>>> import numpy as np
>>> np.set_printoptions(precision=2, suppress=True, linewidth=120, sign=" ")
>>> mat = np.load("run2.npy")
>>> mat
array([[ 4,  4,  4,  1],
       [ 1,  4,  4,  4],
       [ 4,  1,  4,  4],
       [ 4,  4,  1,  4]])
>>> Q = mat.astype(float).copy()
>>> for j in range(4):
...     Q[:, j] -= Q[:, :j] @ (Q[:, :j].T @ Q[:, j])
...     Q[:, j] /= np.linalg.norm(Q[:, j])
... 
>>> np.round(Q.T @ mat, 2) + 0
array([[ 7.  ,  5.71,  5.71,  5.71],
       [ 0.  ,  4.04,  1.82,  1.82],
       [ 0.  ,  0.  ,  3.61,  1.12],
       [ 0.  ,  0.  ,  0.  ,  3.43]])
>>> np.round(Q.T @ Q, 2) + 0
array([[ 1.,  0.,  0.,  0.],
       [ 0.,  1.,  0.,  0.],
       [ 0.,  0.,  1.,  0.],
       [ 0.,  0.,  0.,  1.]])
>>> Q
array([[ 0.57,  0.18,  0.11, -0.79],
       [ 0.14,  0.79,  0.49,  0.35],
       [ 0.57, -0.56,  0.49,  0.35],
       [ 0.57,  0.18, -0.72,  0.35]])
>>> r0 = np.array([-2, -2, -1, -1])
>>> other = mat + np.outer(r0, np.eye(4)[2])
>>> np.linalg.matrix_rank(other - mat)
np.int64(1)
>>> theta = np.radians(60)
>>> Rm = np.eye(4)
>>> Rm[0, 0] = Rm[1, 1] = np.cos(theta)
>>> Rm[0, 1], Rm[1, 0] = -np.sin(theta), np.sin(theta)
>>> Rm
array([[ 0.5 , -0.87,  0.  ,  0.  ],
       [ 0.87,  0.5 ,  0.  ,  0.  ],
       [ 0.  ,  0.  ,  1.  ,  0.  ],
       [ 0.  ,  0.  ,  0.  ,  1.  ]])
>>> other = mat @ Rm.T
>>> np.allclose(np.linalg.norm(mat, axis=1), np.linalg.norm(other, axis=1))
True
>>> other
array([[-1.46,  5.46,  4.  ,  1.  ],
       [-2.96,  2.87,  4.  ,  4.  ],
       [ 1.13,  3.96,  4.  ,  4.  ],
       [-1.46,  5.46,  1.  ,  4.  ]])
>>> np.linalg.svd(mat, compute_uv=False), np.linalg.svd(other, compute_uv=False)
(array([ 13.,   3.,   3.,   3.]), array([ 13.,   3.,   3.,   3.]))
>>> np.allclose(mat @ mat.T, other @ other.T)
True
>>> round(np.linalg.det(Rm), 2), np.trace(Rm)
(np.float64(1.0), np.float64(3.0))
>>> E = np.load("data.npy")
>>> E
array([[ 0.7, -0.7, -0.8, -0.2],
       [-0.2,  1.1,  0.3,  0.4],
       [-1.1,  0.4, -1.4, -0.5],
       [-2.5,  0.9,  0.6,  0.7],
       [-0.6,  0.2,  0.9, -1.6],
       [-1.3,  1.7, -0.4,  0.2],
       [-0.6,  1. , -0.1, -1.6],
       [ 0.1, -1. , -1.2,  0.2],
       [-0.4,  0.1, -0.1,  0.4],
       [ 1.3, -0.1,  1.6, -1.8],
       [ 0.7,  0.4, -0.2,  1.3],
       [-0.9,  6.6,  4.8, -3.3]])
>>> # row 11 dominates
>>> other = np.c_[E[:, :3] @ np.array([[-3, 1, 3], [3, 3, 0], [1, -1, -2]]), np.array([1, 0, -2, 0, 2, 2, -2, 2, 2, -1, -2, -2])]
>>> other
array([[ -5. ,  -0.6,   3.7,   1. ],
       [  4.2,   2.8,  -1.2,   0. ],
       [  3.1,   1.5,  -0.5,  -2. ],
       [ 10.8,  -0.4,  -8.7,   0. ],
       [  3.3,  -0.9,  -3.6,   2. ],
       [  8.6,   4.2,  -3.1,   2. ],
       [  4.7,   2.5,  -1.6,  -2. ],
       [ -4.5,  -1.7,   2.7,   2. ],
       [  1.4,   0. ,  -1. ,   2. ],
       [ -2.6,  -0.6,   0.7,  -1. ],
       [ -1.1,   2.1,   2.5,  -2. ],
       [ 27.3,  14.1, -12.3,  -2. ]])
>>> np.linalg.matrix_rank(other)
np.int64(4)
>>> np.linalg.matrix_rank(np.c_[E, other])
np.int64(5)
>>> Xs = (E - E.mean(axis=0)) / E.std(axis=0)
>>> np.argwhere(np.abs(Xs) > 2)
array([[  3,   0],
       [ 11,   1],
       [ 11,   2],
       [ 11,   3]])
>>> c = np.linalg.lstsq(np.delete(Xs, 1, axis=1), Xs[:, 1])[0]
>>> np.abs(c).argmax()
np.int64(1)
>>> round(1 - np.var(Xs[:, 1] - np.delete(Xs, 1, axis=1) @ c), 2)
np.float64(0.78)
>>> K = np.load("dump.npy")
>>> K
array([[-0.5 ,  0.08, -0.14,  0.85],
       [ 0.2 , -0.83, -0.52,  0.11],
       [ 0.6 ,  0.53, -0.57,  0.21],
       [ 0.6 , -0.19,  0.62,  0.47]])
>>> # columns are unit length and at right angles
>>> rng = np.random.default_rng(623177)
>>> lab = rng.permutation(4)
>>> lab
array([ 3,  1,  2,  0])
>>> other = K[lab][:, lab]
>>> np.allclose(other, K)
False
>>> other
array([[ 0.47, -0.19,  0.62,  0.6 ],
       [ 0.11, -0.83, -0.52,  0.2 ],
       [ 0.21,  0.53, -0.57,  0.6 ],
       [ 0.85,  0.08, -0.14, -0.5 ]])
>>> Q = K.astype(float).copy()
>>> for j in range(4):
...     Q[:, j] -= Q[:, :j] @ (Q[:, :j].T @ Q[:, j])
...     Q[:, j] /= np.linalg.norm(Q[:, j])
... 
>>> np.round(Q.T @ K, 2) + 0
array([[ 1.,  0.,  0.,  0.],
       [ 0.,  1.,  0.,  0.],
       [ 0.,  0.,  1.,  0.],
       [ 0.,  0.,  0.,  1.]])
>>> Q
array([[-0.5 ,  0.08, -0.14,  0.85],
       [ 0.2 , -0.83, -0.52,  0.11],
       [ 0.6 ,  0.53, -0.57,  0.21],
       [ 0.6 , -0.19,  0.62,  0.47]])
>>> hat = np.triu(np.array([[0, 1, 2, 0], [2, 2, 1, 1], [1, 2, 2, 0], [1, 1, 0, 0]]), 1) + np.eye(4)
>>> other = hat @ K @ np.linalg.inv(hat)
>>> np.linalg.matrix_rank(other)
np.int64(4)
>>> round(float(np.trace(other)), 2), round(np.trace(K), 2)
(-1.42, np.float64(-1.42))
>>> np.round(np.poly(other), 2) + 0
array([ 1.  ,  1.42,  0.  , -1.42, -1.  ])
>>> W0 = np.load("mat.npy")
>>> W0
array([[ 0.43,  0.29,  0.07,  0.21],
       [ 0.25,  0.25,  0.38,  0.12],
       [ 0.09,  0.27,  0.18,  0.45],
       [ 0.44,  0.11,  0.  ,  0.44]])
>>> # a transition matrix
>>> np.round(np.abs(np.linalg.eigvals(W0)).max(), 2)
np.float64(1.0)
>>> (W0 + W0.T) / 2
array([[ 0.43,  0.27,  0.08,  0.33],
       [ 0.27,  0.25,  0.32,  0.12],
       [ 0.08,  0.32,  0.18,  0.23],
       [ 0.33,  0.12,  0.23,  0.44]])
>>> np.sort(np.abs(np.linalg.eigvals(W0)))
array([ 0.16,  0.31,  0.31,  1.  ])
>>> A = np.array([[3.0, 0.0, 0.0, 0.0, 2.0, 0.0],
...     [0.0, 3.0, 2.0, 2.0, 0.0, 2.0],
...     [0.0, 2.0, 3.0, 2.0, 0.0, 2.0],
...     [0.0, 2.0, 2.0, 3.0, 0.0, 2.0],
...     [2.0, 0.0, 0.0, 0.0, 3.0, 0.0],
...     [0.0, 2.0, 2.0, 2.0, 0.0, 3.0]])
>>> A
array([[ 3.,  0.,  0.,  0.,  2.,  0.],
       [ 0.,  3.,  2.,  2.,  0.,  2.],
       [ 0.,  2.,  3.,  2.,  0.,  2.],
       [ 0.,  2.,  2.,  3.,  0.,  2.],
       [ 2.,  0.,  0.,  0.,  3.,  0.],
       [ 0.,  2.,  2.,  2.,  0.,  3.]])
>>> w, vecs = np.linalg.eigh(A)
>>> np.linalg.eigvalsh(A @ A)
array([  1.,   1.,   1.,   1.,  25.,  81.])
>>> np.abs(vecs[:, -1])
array([ 0. ,  0.5,  0.5,  0.5,  0. ,  0.5])
>>> np.linalg.eigvalsh(A + 2 * np.eye(6))
array([  3.,   3.,   3.,   3.,   7.,  11.])
>>> w
array([ 1.,  1.,  1.,  1.,  5.,  9.])
>>> vecs @ np.diag(w) @ vecs.T
array([[ 3.,  0.,  0.,  0.,  2.,  0.],
       [ 0.,  3.,  2.,  2.,  0.,  2.],
       [ 0.,  2.,  3.,  2.,  0.,  2.],
       [ 0.,  2.,  2.,  3.,  0.,  2.],
       [ 2.,  0.,  0.,  0.,  3.,  0.],
       [ 0.,  2.,  2.,  2.,  0.,  3.]])
